$ python -q
>>> import numpy as np
>>> import numpy.linalg as la
>>> np.set_printoptions(precision=4, suppress=True, linewidth=100, sign=" ")
>>> W0 = np.load("run11.npy")
>>> W0
array([[ -5.0846,  -0.0332,  -0.0774,  -3.4185,   0.0481,  -0.0481,   0.0124,   0.2876,  -2.1628,
         -0.015 ,  30.1338,  13.6041],
       [ -1.9072,   0.0163,   0.1842,  -4.8855,  -0.1233,  -0.0729,   0.0144,   0.1314,  -0.1771,
          0.0143,  -3.8452,   4.3125],
       [ -0.6269,   0.1192,   0.5343,   1.3395,  -0.3074,  -0.0085,  -0.0143,  -0.0333,   0.1822,
          0.022 , -20.3318,   2.6601],
       [  3.6948,  -0.0376,   0.0429,  -2.4006,   0.485 ,  -0.0123,  -0.0008,  -0.2998,   0.4344,
         -0.0005,  -7.9766,   9.1962],
       [  1.9733,  -0.0276,  -0.0738,   3.8794,  -1.0504,  -0.0448,   0.0011,   0.1819,  -1.8458,
          0.0003,  21.5973,  -5.0758],
       [  1.3113,  -0.0706,   0.1457,   7.412 ,  -1.4612,  -0.0252,  -0.0125,   0.219 ,  -1.3089,
          0.0156,   4.5005,   1.2545],
       [ -1.4369,   0.0371,   0.3973,  -2.6576,   0.3315,   0.0456,   0.0055,   0.1113,  -0.4178,
         -0.0539,  -3.3013,   1.5377],
       [  3.9185,   0.0063,   0.5168,   3.0885,   0.6589,  -0.0578,  -0.0094,  -0.0826,  -1.3748,
          0.0044, -23.1562,  -1.8138],
       [  0.1262,   0.0587,  -0.5376,   1.1891,   0.89  ,  -0.0127,   0.024 ,  -0.2506,   0.0681,
         -0.0136,  30.9529,  -3.2408],
       [ -2.7042,  -0.0407,  -0.0285,   1.4023,  -0.0696,  -0.0287,   0.0044,   0.2047,  -0.5222,
          0.0052, -11.8688, -11.6846],
       [  0.4371,   0.0694,  -0.3106, -10.7121,   0.0158,  -0.003 ,   0.0065,   0.0395,  -1.0591,
          0.0156,  31.8601,  -1.0246],
       [ -5.3271,  -0.0604,  -0.0533,  -1.8265,  -0.2398,  -0.1196,   0.0007,   0.1914,   1.3156,
          0.0082, -48.207 , -16.263 ],
       [ -1.9669,   0.0509,  -0.1394,   1.1504,  -0.0438,  -0.0415,   0.0082,   0.0217,  -1.9919,
          0.0109,  18.4854,  -7.6955],
       [ -2.0393,   0.0307,  -0.1589,  10.3831,   0.2826,  -0.0134,  -0.0041,  -0.0833,  -1.1082,
         -0.0171,   0.0101,  -3.4132],
       [ -2.4719,   0.0132,  -0.233 ,  -0.6463,  -0.4344,   0.0026,  -0.006 ,   0.0209,   0.0099,
          0.0073,   7.0203,   4.3569],
       [  2.3673,   0.0019,   0.124 ,  -3.03  ,   0.4743,   0.0803,   0.0047,  -0.154 ,  -0.3376,
         -0.0199,  49.6808,  -8.552 ],
       [  0.7479,  -0.1075,   0.3517,   3.192 ,  -0.6989,   0.0397,   0.0169,   0.0926,  -0.4126,
          0.0107,  -3.1431,  -6.4344],
       [ -1.2502,   0.0356,   0.3634,  -3.9984,   0.0465,   0.0566,   0.0016,  -0.1076,   0.0994,
          0.0154,  19.0665,   8.5484],
       [ -0.0234,  -0.0444,   0.2477,  -4.145 ,  -1.3117,   0.0043,  -0.0072,   0.1851,   0.417 ,
         -0.0199, -47.0566,   2.6113],
       [ -0.8336,  -0.0897,   0.5034,   0.9964,   0.2537,  -0.043 ,   0.0147,   0.2364,   0.9457,
          0.0109,  -2.8909,   2.2205]])
>>> vec = np.array([-3, 2, 3, 2, 3, 0, 0, -3, 0, -3, 1, -2])
>>> la.norm(W0 @ vec) <= la.norm(W0, 2) * la.norm(vec) + 1e-9
np.True_
>>> vec @ W0
Traceback (most recent call last):
  File "<python-input-7>", line 1, in <module>
    vec @ W0
    ~~~~^~~~
ValueError: matmul: Input operand 1 has a mismatch in its core dimension 0, with gufunc signature (n?,k),(k,m?)->(n?,m?) (size 20 is different from 12)
